% ipython --no-banner

In [1]: import numpy as np

In [2]: np.set_printoptions(precision=3, suppress=True, linewidth=120, sign=" ")

In [3]: F = np.loadtxt("mat.csv", delimiter=",")

In [4]: F
Out[4]: 
array([[ 0.009,  0.302,  0.243,  0.143,  0.066,  0.284,  0.236, -0.505,  0.209,  0.398],
       [ 0.701,  1.013,  0.029, -0.198, -0.465, -0.133,  0.259, -0.358,  0.052,  0.45 ],
       [ 1.456,  0.578, -0.276,  0.595, -1.057, -0.866, -0.575,  0.018,  0.151,  0.378],
       [ 6.286,  3.332, -3.116,  0.178, -6.173, -3.449, -3.591,  0.34 , -0.303, -0.056],
       [-3.368, -2.231,  1.802, -0.259,  3.235,  1.531,  1.121, -0.061,  0.595,  0.519],
       [ 1.812,  0.997, -1.348,  0.064, -1.74 , -1.183, -0.936,  0.099,  0.141, -0.419],
       [-0.719, -0.667,  0.036,  0.385,  0.764,  0.462, -0.265,  0.048, -0.158,  0.144],
       [-0.959, -0.361, -0.011,  0.077,  0.221,  0.216,  0.231,  0.257,  0.029, -0.091],
       [-2.274, -1.313,  0.666, -0.088,  2.427,  1.048,  1.187,  0.342,  0.277, -0.668],
       [-2.622, -0.836,  1.318,  0.716,  2.654,  1.465,  1.097, -0.525,  0.651,  0.075],
       [ 1.507,  1.273, -0.726, -0.007, -1.662, -0.746, -0.522,  0.2  , -0.069, -0.051],
       [ 1.589,  0.974, -0.857,  0.033, -2.286, -1.529, -0.682,  0.192,  0.14 , -0.426],
       [ 0.703,  0.46 , -0.646, -0.136, -1.427, -0.63 , -0.617,  0.288,  0.463, -0.184],
       [-0.839, -0.705,  1.31 , -0.13 ,  0.507,  0.698,  1.075,  0.003,  0.219,  0.272],
       [ 1.089,  0.987, -0.212, -0.213, -0.552, -0.775, -0.443, -0.192, -0.275, -0.166],
       [ 2.429,  1.342, -1.034, -0.062, -2.383, -0.791, -1.427,  0.16 ,  0.017, -0.015],
       [-0.209,  0.436,  0.121,  0.019,  0.414,  0.252,  0.106, -0.045, -0.2  , -0.472],
       [-0.9  , -0.453,  0.664,  0.601,  1.597,  0.377,  0.442,  0.21 ,  0.168,  0.335],
       [ 2.648,  0.914, -1.536, -0.307, -2.885, -1.443, -1.397,  0.008, -0.686, -0.071],
       [-0.889, -0.94 ,  0.092, -0.062,  0.824,  0.639,  0.039, -0.329,  0.016, -0.472],
       [ 2.329,  0.819, -0.682,  0.035, -2.068, -0.454, -0.956,  0.044,  0.125,  0.09 ],
       [-1.589, -0.69 ,  0.558, -0.617,  0.538,  0.726,  0.254,  0.205, -0.008,  0.289],
       [-0.699, -1.021,  0.218,  0.503,  0.641,  1.149,  0.8  , -0.291, -0.312, -0.266],
       [-1.79 , -0.896,  1.027, -0.116,  2.521,  0.527,  0.463,  0.09 ,  0.226,  0.351],
       [-2.629, -0.849,  0.806,  0.355,  1.82 ,  0.989,  0.873,  0.04 , -0.695,  0.268],
       [-0.098,  0.011,  0.441,  0.115,  0.589,  0.211, -0.07 ,  0.102,  0.112, -0.075],
       [-2.15 , -1.933,  1.043, -0.288,  2.299,  1.146,  0.885, -0.547, -0.356, -0.114],
       [-0.258, -0.226,  0.313,  0.507,  0.164,  0.058,  0.038,  0.274, -0.189,  0.089],
       [ 0.809, -0.012, -1.266, -0.014, -0.398, -0.449, -0.064,  0.416,  0.195,  0.496],
       [ 2.33 ,  1.76 , -2.082, -0.453, -2.612, -1.04 , -1.311, -0.086, -0.117, -0.492],
       [ 2.22 ,  0.988, -0.992, -0.225, -1.89 , -0.975, -1.245, -0.172,  0.034,  0.015],
       [-1.573, -0.798,  0.695,  0.431,  1.997,  0.552,  0.788,  0.105, -0.073,  0.197],
       [ 0.567,  0.906, -0.089, -0.023, -0.454, -0.387, -0.582,  0.247, -0.042,  0.264],
       [ 0.524, -0.195, -0.289, -0.017, -0.034, -0.129, -0.587, -0.23 , -0.013,  0.051],
       [-0.761, -0.3  ,  0.284,  0.367,  0.902,  0.461,  0.28 , -0.133, -0.006,  0.461],
       [ 0.978,  1.021, -0.76 , -0.208, -0.972, -0.762, -0.639, -0.162, -0.194, -0.336]])

In [5]: r0 = np.array([3, 0])

In [6]: np.cross(F[32, :3], F[7, :3])
Out[6]: array([-0.042,  0.092,  0.664])

In [7]: np.convolve(F[32], r0)
Out[7]: array([ 1.701,  2.718, -0.267, -0.069, -1.362, -1.161, -1.746,  0.741, -0.126,  0.792,  0.   ])

In [8]: basis = F[[13, 11]].astype(float)

In [9]: for _ in range(4):
   ...:     lab = np.linalg.norm(F[:, None] - basis, axis=-1).argmin(axis=1)
   ...:     basis = np.array([F[lab == j].mean(axis=0) for j in range(2)])
   ...: 

In [10]: lab
Out[10]: 
array([ 0,  1,  1,  1,  0,  1,  0,  0,  0,  0,  1,  1,  1,  0,  1,  1,  0,  0,  1,  0,  1,  0,  0,  0,  0,  0,  0,  0,
        1,  1,  1,  0,  1,  0,  0,  1])

In [11]: np.bincount(lab)
Out[11]: array([ 20,  16])

In [12]: print(basis[1] - basis[0])
[ 3.03   1.768 -1.541 -0.191 -3.021 -1.609 -1.37   0.115 -0.048 -0.097]

In [13]: np.abs(basis[1] - basis[0]).argmax()
Out[13]: np.int64(0)

In [14]: vec = np.array([2, 2, 2, 0, 1, 0, 2, 1, 1, 1])

In [15]: y = F @ vec

In [16]: print(np.round(np.linalg.lstsq(F, y)[0], 3) + 0)
[ 2.  2.  2.  0.  1.  0.  2.  1.  1.  1.]

In [17]: rng = np.random.default_rng(63)

In [18]: y = y + 0.02 * rng.normal(size=36)

In [19]: y
Out[19]: 
array([ 1.762,  3.729,  1.823, -0.372, -1.039, -0.848, -2.404, -1.78 , -1.066,  0.817,  1.501, -0.305, -1.073,  2.644,
        1.652,  0.398,  0.628,  1.809, -2.374, -3.356,  1.245, -1.904, -1.637,  0.799, -2.158,  1.317, -3.039,  0.107,
       -0.335, -1.898, -0.054,  0.449,  1.594, -1.328,  0.217, -0.444])

In [20]: coef, *_ = np.linalg.lstsq(F, y)

In [21]: np.round(np.linalg.norm(y - F @ coef), 3)
Out[21]: np.float64(0.115)

In [22]: [round(float(np.linalg.norm(np.linalg.solve(F.T @ F + lam * np.eye(10), F.T @ y))), 2) for lam in (0, 1, 10, 100)]
Out[22]: [4.46, 3.58, 1.49, 0.23]
